$ ipython --no-banner

In [1]: import numpy as np

In [2]: np.set_printoptions(precision=2, suppress=True, linewidth=120)

In [3]: m1 = np.load("dump.npy")

In [4]: print(m1)
[[ 18.21   7.13   4.19]
 [ -8.6   16.31   7.75]
 [-14.65  -5.57  12.42]
 [  8.41  10.05 -15.11]
 [-14.18 -11.03   8.79]
 [ 10.57 -12.85  11.1 ]
 [ 13.83 -11.07   9.28]
 [-19.52   1.08  -4.24]
 [ -4.32  -3.12 -19.28]
 [ 14.87   5.95  11.98]
 [ 17.41   5.46   8.19]
 [-10.32 -16.78   3.45]
 [ 16.79  10.67   2.1 ]
 [ -3.42   1.3   19.66]
 [ 18.57   3.59  -6.52]
 [ -7.64 -16.03  -9.2 ]
 [ -1.81  18.03   8.47]
 [-10.18  14.94  -8.55]
 [  7.24   3.84 -18.24]
 [ -8.28  10.89  14.59]
 [ 17.97  -8.74  -0.9 ]
 [  6.86 -14.41  12.06]
 [-16.04 -10.92  -4.84]
 [-12.54  -4.74  14.84]]

In [5]: z = m1[:, 1] > np.median(m1[:, 1])

In [6]: u = m1[z].mean(axis=0) - m1[~z].mean(axis=0)

In [7]: print(z.astype(int))
[1 1 0 1 0 0 0 0 0 1 1 0 1 1 1 0 1 1 1 1 0 0 0 0]

In [8]: print(u)
[ 9.93 18.53 -0.41]

In [9]: print(np.round((((m1 - m1.mean(axis=0)) @ u > 0) == z).mean(), 2))
0.92

In [10]: feats = np.array([[-1, 1, 1, 2, 0, 0, 0, 1],
    ...:     [2, 2, 0, -1, 2, 1, 1, 1],
    ...:     [0, -2, 1, -1, -2, 1, 2, 1],
    ...:     [0, 2, 2, -1, -2, -2, 1, 2],
    ...:     [2, 1, 2, -1, 2, -1, 1, -1],
    ...:     [-2, 1, -1, 2, -2, -1, -1, 0],
    ...:     [0, 0, 0, 0, -1, 2, -2, -1],
    ...:     [2, 2, 0, -1, 2, 1, 1, 1]])

In [11]: rk = np.linalg.matrix_rank(feats)

In [12]: print(rk)
7

In [13]: N = np.linalg.svd(feats)[2][rk:].T

In [14]: print(N[:, 0] / N[np.abs(N[:, 0]).round(6).argmax(), 0])
[ 1.   -0.33 -0.11  0.56 -0.27 -0.27 -0.3   0.33]

In [15]: print(np.linalg.matrix_rank(feats.T @ feats), np.linalg.matrix_rank(feats @ feats.T))
7 7

In [16]: print(np.round(feats @ N, 2) + 0)
[[0.]
 [0.]
 [0.]
 [0.]
 [0.]
 [0.]
 [0.]
 [0.]]
